% python3 -q
>>> import numpy as np
>>> np.set_printoptions(suppress=True, linewidth=200)
>>> def rd(a):
...     return np.round(a, 2) + 0
... 
>>> J = np.array([[-1.3, -0.6, 0.2, 0.3],
...     [-0.2, -0.6, 0.8, -1.5],
...     [0.0, -0.5, 0.6, -1.3]])
>>> rng = np.random.default_rng(1265)
>>> J[0] = J[1] + 0.3 * rng.normal(size=4)
>>> rd(J)
array([[ 0.46, -0.48,  0.64, -1.45],
       [-0.2 , -0.6 ,  0.8 , -1.5 ],
       [ 0.  , -0.5 ,  0.6 , -1.3 ]])
>>> np.linalg.norm(J, axis=1).argmax()
np.int64(1)
>>> rd(np.linalg.norm(J[2] - J[0]))
np.float64(0.49)
>>> rd(np.linalg.norm(J[2], 1)), rd(np.linalg.norm(J[2], np.inf))
(np.float64(2.4), np.float64(1.3))
>>> rd(J[2] @ J[0])
np.float64(2.51)
>>> blk = np.stack([J, 2 * J, J[::-1]])
>>> rd(np.einsum("bij,cij->bc", blk, blk))
array([[ 8.55, 17.11,  8.31],
       [17.11, 34.21, 16.63],
       [ 8.31, 16.63,  8.55]])
>>> rd(blk.sum(axis=0))
array([[ 1.39, -1.95,  2.52, -5.65],
       [-0.8 , -2.4 ,  3.2 , -6.  ],
       [ 0.46, -1.98,  2.44, -5.35]])
>>> np.linalg.matrix_rank(blk)
array([3, 3, 3])
>>> np.linalg.matrix_rank(blk.reshape(3, -1))
np.int64(2)
>>> rd(np.linalg.norm(blk, axis=(1, 2)))
array([2.92, 5.85, 2.92])
>>> blk.shape
(3, 3, 4)
>>> other = J + rng.integers(-2, 3, (3, 2)) @ rng.integers(-2, 3, (2, 4))
>>> rd(other)
array([[-2.54, -0.48, -2.36,  0.55],
       [ 0.8 , -1.6 ,  2.8 , -2.5 ],
       [ 2.  ,  3.5 , -1.4 , -1.3 ]])
>>> rd(np.linalg.svd(other - J, compute_uv=False))
array([5.44, 4.84, 0.  ])
>>> rd(other - J)
array([[-3.,  0., -3.,  2.],
       [ 1., -1.,  2., -1.],
       [ 2.,  4., -2.,  0.]])
>>> u = np.array([3, 0, 1])
>>> rd(np.convolve(other[1], u))
array([ 2.4, -4.8,  9.2, -9.1,  2.8, -2.5])
>>> feats = np.loadtxt("a.csv", delimiter=",")
>>> feats
array([[ 0.38, -0.14, -4.93, -8.69],
       [-0.29,  4.12, -8.91,  1.89],
       [-1.78, -8.18,  4.73,  2.73],
       [-0.45,  4.67, -6.55,  5.92],
       [-0.55,  7.6 ,  3.49,  5.46],
       [ 6.94,  1.56, -5.98, -3.7 ],
       [ 2.61, -1.8 ,  1.47, -9.37],
       [-5.06, -2.7 ,  7.07, -4.14],
       [-5.81,  3.06, -3.47, -6.7 ],
       [ 6.88, -1.5 ,  0.25, -7.1 ],
       [ 7.84, -0.54, -5.71,  2.37],
       [-8.41, -2.28, -4.06,  2.75],
       [ 1.86, -6.61, -3.48, -6.38],
       [-7.39,  1.27,  3.43,  5.66],
       [-6.26,  0.82,  3.65, -6.84],
       [-6.83,  2.8 , -5.6 , -3.76],
       [-3.41,  9.37,  0.13, -0.82],
       [ 4.6 , -5.42, -6.18,  3.35],
       [ 0.36, -2.13,  5.37, -8.16],
       [-2.21,  3.39, -0.34, -9.14]])
>>> gram = feats.T @ feats
>>> rd(np.diag(gram))
array([479.48, 380.56, 465.97, 674.19])
>>> cen = feats - feats.mean(axis=0)
>>> vecs = np.linalg.svd(cen)[2][:3]
>>> other = cen - cen @ vecs.T @ vecs
>>> np.linalg.norm(other, axis=1).round(6).argmax()
np.int64(4)
>>> z = feats[:, 2] > np.median(feats[:, 2])
>>> u = feats[z].mean(axis=0) - feats[~z].mean(axis=0)
>>> (((feats - feats.mean(axis=0)) @ u > 0) == z).mean()
np.float64(1.0)
>>> np.argsort(-np.abs(u).round(6), kind="stable")
array([2, 3, 0, 1])
>>> z.astype(int)
array([0, 0, 1, 0, 1, 0, 1, 1, 0, 1, 0, 0, 0, 1, 1, 0, 1, 0, 1, 1])
>>> ((feats - feats.mean(axis=0)) @ u > 0).astype(int)
array([0, 0, 1, 0, 1, 0, 1, 1, 0, 1, 0, 0, 0, 1, 1, 0, 1, 0, 1, 1])
